% python3 -q
>>> import numpy as np
>>> np.set_printoptions(suppress=True, linewidth=100)
>>> def tidy(a):
...     return np.round(a, 2) + 0
... 
>>> M2 = np.array([[3, 0, 1, 1, 3, 1, 1, 2, 2],
...     [0, 3, 3, 1, 2, 1, 3, 2, 0],
...     [2, 1, 2, 1, 3, 2, 2, 2, 1],
...     [3, 2, 3, 3, 1, 0, 0, 1, 3],
...     [2, 2, 1, 1, 2, 2, 0, 0, 0],
...     [0, 1, 1, 2, 3, 2, 2, 2, 2],
...     [2, 2, 1, 1, 1, 1, 2, 0, 0],
...     [3, 1, 3, 0, 2, 0, 1, 1, 1],
...     [0, 0, 2, 3, 3, 1, 1, 3, 2]])
>>> K = np.triu(M2, 1)
>>> K
array([[0, 0, 1, 1, 3, 1, 1, 2, 2],
       [0, 0, 3, 1, 2, 1, 3, 2, 0],
       [0, 0, 0, 1, 3, 2, 2, 2, 1],
       [0, 0, 0, 0, 1, 0, 0, 1, 3],
       [0, 0, 0, 0, 0, 2, 0, 0, 0],
       [0, 0, 0, 0, 0, 0, 2, 2, 2],
       [0, 0, 0, 0, 0, 0, 0, 0, 0],
       [0, 0, 0, 0, 0, 0, 0, 0, 1],
       [0, 0, 0, 0, 0, 0, 0, 0, 0]])
>>> rk = np.linalg.matrix_rank(K)
>>> rk
np.int64(7)
>>> N = np.linalg.svd(K)[2][rk:].T
>>> np.linalg.matrix_rank(K.T @ K), np.linalg.matrix_rank(K @ K.T)
(np.int64(7), np.int64(7))
>>> print(np.allclose(K @ N, 0))
True
>>> print([int(np.linalg.matrix_rank(K[:i])) for i in range(1, len(K) + 1)])
[1, 2, 3, 4, 5, 6, 6, 7, 7]
>>> feats = np.loadtxt("layer6.csv", delimiter=",")
>>> feats
array([[ 3.,  0.,  1.,  3.,  3.,  3.,  2.,  2.,  3.],
       [ 4.,  2.,  1.,  3.,  3.,  4.,  3.,  5.,  4.],
       [ 7.,  4.,  1.,  3.,  5.,  6.,  4.,  8.,  4.],
       [10.,  4.,  4.,  6.,  5.,  6.,  7.,  9.,  5.],
       [12.,  5.,  6.,  9.,  7.,  6.,  9., 12.,  6.],
       [15.,  7.,  9., 12., 10.,  6., 11., 14.,  6.],
       [17.,  9.,  9., 12., 13.,  9., 13., 14.,  8.],
       [17.,  9., 11., 13., 13.,  9., 16., 15., 11.],
       [18., 11., 13., 16., 14., 10., 16., 17., 13.],
       [21., 13., 15., 18., 17., 13., 19., 18., 14.],
       [23., 13., 15., 19., 20., 15., 20., 20., 15.],
       [24., 15., 17., 20., 21., 17., 21., 23., 16.]])
>>> proj = feats @ np.linalg.solve(feats.T @ feats, feats.T)
>>> np.allclose(proj @ proj, proj)
True
